% ipython --no-banner

In [1]: import numpy as np

In [2]: from numpy import linalg as LA

In [3]: np.set_printoptions(suppress=True, linewidth=100)

In [4]: E = np.load("run10.npy")

In [5]: E
Out[5]: 
array([[ 0.8005,  0.    , -0.8668,  0.8367],
       [-0.3799,  0.    ,  0.4462, -0.4136],
       [ 0.0997,  0.    , -0.1194,  0.1096],
       [ 0.8617,  0.    , -0.9154,  0.8917],
       [-0.3799,  0.    ,  0.4462, -0.4136],
       [-0.9562,  0.    ,  0.9793, -0.9699],
       [-0.664 ,  0.    ,  0.7443, -0.7064],
       [ 0.0997,  0.    , -0.1194,  0.1096],
       [-0.8005,  0.    ,  0.8668, -0.8367],
       [ 0.537 ,  0.    , -0.6169,  0.5784],
       [-0.664 ,  0.    ,  0.7443, -0.7064]])

In [6]: # rows 1 and 4 are equal

In [7]: M2 = E / LA.norm(E, axis=1, keepdims=True)

In [8]: cov = M2 @ M2.T

In [9]: cov[5].round(4)
Out[9]: 
array([-0.9997,  0.9985, -0.998 , -0.9999,  0.9985,  1.    ,  0.9993, -0.998 ,  0.9997, -0.9989,
        0.9993])

In [10]: round(np.degrees(np.arccos(np.clip(cov[5, 9], -1, 1))), 4)
Out[10]: np.float64(177.3247)

In [11]: (np.abs(cov) > 0.9).astype(int)
Out[11]: 
array([[1, 1, 1, 1, 1, 1, 1, 1, 1, 1, 1],
       [1, 1, 1, 1, 1, 1, 1, 1, 1, 1, 1],
       [1, 1, 1, 1, 1, 1, 1, 1, 1, 1, 1],
       [1, 1, 1, 1, 1, 1, 1, 1, 1, 1, 1],
       [1, 1, 1, 1, 1, 1, 1, 1, 1, 1, 1],
       [1, 1, 1, 1, 1, 1, 1, 1, 1, 1, 1],
       [1, 1, 1, 1, 1, 1, 1, 1, 1, 1, 1],
       [1, 1, 1, 1, 1, 1, 1, 1, 1, 1, 1],
       [1, 1, 1, 1, 1, 1, 1, 1, 1, 1, 1],
       [1, 1, 1, 1, 1, 1, 1, 1, 1, 1, 1],
       [1, 1, 1, 1, 1, 1, 1, 1, 1, 1, 1]])

In [12]: np.round(LA.norm(M2, axis=1), 4)
Out[12]: array([1., 1., 1., 1., 1., 1., 1., 1., 1., 1., 1.])

In [13]: F = np.load("w.npy")

In [14]: F
Out[14]: 
array([[ 3,  3,  3, -2],
       [ 3,  3,  3,  3],
       [ 3,  3,  3,  3],
       [-2,  3,  3,  3]])

In [15]: hat = np.triu(np.array([[9, -9, -9, -4], [-4, 4, -5, 9], [2, -5, -2, 1], [-5, -8, 5, 5]]), 1) + np.eye(4)

In [16]: M2 = hat @ F @ LA.inv(hat)

In [17]: LA.matrix_rank(M2)
Out[17]: np.int64(3)

In [18]: round(float(LA.det(M2)), 4)
Out[18]: 0.0

In [19]: M2
Out[19]: 
array([[  -43.,  -450., -2700.,  6510.],
       [  -30.,  -255., -1530.,  3720.],
       [    1.,    15.,    90.,  -215.],
       [   -2.,   -15.,   -90.,   220.]])

In [20]: np.round(np.poly(M2), 4) + 0
Out[20]: array([  1., -12.,   5., 150.,   0.])

In [21]: round(np.trace(LA.pinv(M2) @ M2), 4)
Out[21]: np.float64(3.0)

In [22]: np.round(M2 @ LA.pinv(M2) @ M2, 4)
Out[22]: 
array([[  -43.,  -450., -2700.,  6510.],
       [  -30.,  -255., -1530.,  3720.],
       [    1.,    15.,    90.,  -215.],
       [   -2.,   -15.,   -90.,   220.]])

In [23]: np.abs(np.diag(LA.qr(M2)[1])) > 1e-9
Out[23]: array([ True,  True, False,  True])

In [24]: Uu, sigma, VT = LA.svd(F)

In [25]: sigma.round(4) + 0
Out[25]: array([10.,  5.,  3.,  0.])

In [26]: M2 = Uu[:, :3] @ np.diag(sigma[:3]) @ VT[:3]

In [27]: round(LA.norm(F - M2) / LA.norm(F), 4)
Out[27]: np.float64(0.0)

In [28]: LA.matrix_rank(M2)
Out[28]: np.int64(3)

In [29]: round(float(LA.norm(F - M2, 2)), 4), np.round(sigma[3], 4)
Out[29]: (0.0, np.float64(0.0))
